$ ipython --no-banner

In [1]: import numpy as np

In [2]: import numpy.linalg as la

In [3]: np.set_printoptions(precision=2, suppress=True, linewidth=120, legacy="1.25")

In [4]: def rnd(a):
   ...:     return np.round(a, 2) + 0
   ...: 

In [5]: F = np.array([[0, 0, 0, 3, 1, 3],
   ...:     [0, 0, 0, 15, 5, 15],
   ...:     [0, 0, 0, 9, 3, 9],
   ...:     [0, 0, 0, 9, 3, 9]])

In [6]: F
Out[6]: 
array([[ 0,  0,  0,  3,  1,  3],
       [ 0,  0,  0, 15,  5, 15],
       [ 0,  0,  0,  9,  3,  9],
       [ 0,  0,  0,  9,  3,  9]])

In [7]: cov = F.T @ F

In [8]: np.trace(cov), (F ** 2).sum()
Out[8]: (836, 836)

In [9]: la.matrix_rank(cov)
Out[9]: 1

In [10]: cov
Out[10]: 
array([[  0,   0,   0,   0,   0,   0],
       [  0,   0,   0,   0,   0,   0],
       [  0,   0,   0,   0,   0,   0],
       [  0,   0,   0, 396, 132, 396],
       [  0,   0,   0, 132,  44, 132],
       [  0,   0,   0, 396, 132, 396]])

In [11]: np.diag(cov)
Out[11]: array([  0,   0,   0, 396,  44, 396])

In [12]: rnd(la.norm(cov[3], 1)), rnd(la.norm(cov[3], np.inf))
Out[12]: (924.0, 396.0)

In [13]: rnd(la.norm(cov, axis=1))
Out[13]: array([  0.  ,   0.  ,   0.  , 575.37, 191.79, 575.37])

In [14]: la.norm(cov, axis=1).argmax()
Out[14]: 3

In [15]: rnd(la.norm(cov, 2))
Out[15]: 836.0

In [16]: rnd(F @ la.pinv(F) @ F)
Out[16]: 
array([[ 0.,  0.,  0.,  3.,  1.,  3.],
       [ 0.,  0.,  0., 15.,  5., 15.],
       [ 0.,  0.,  0.,  9.,  3.,  9.],
       [ 0.,  0.,  0.,  9.,  3.,  9.]])

In [17]: np.allclose(F[:-1].T @ la.lstsq(F[:-1].T, F[-1])[0], F[-1])
Out[17]: True

In [18]: Uu, sv, Vt = la.svd(F)

In [19]: V = Vt[:(sv > 1e-8).sum()]

In [20]: rng = np.random.default_rng(7566)

In [21]: x0 = F[2] + -3 * F[0] + rng.integers(2) * np.eye(6)[0]

In [22]: x0
Out[22]: array([0., 0., 0., 0., 0., 0.])

In [23]: rnd(V.T @ V)
Out[23]: 
array([[0.  , 0.  , 0.  , 0.  , 0.  , 0.  ],
       [0.  , 0.  , 0.  , 0.  , 0.  , 0.  ],
       [0.  , 0.  , 0.  , 0.  , 0.  , 0.  ],
       [0.  , 0.  , 0.  , 0.47, 0.16, 0.47],
       [0.  , 0.  , 0.  , 0.16, 0.05, 0.16],
       [0.  , 0.  , 0.  , 0.47, 0.16, 0.47]])
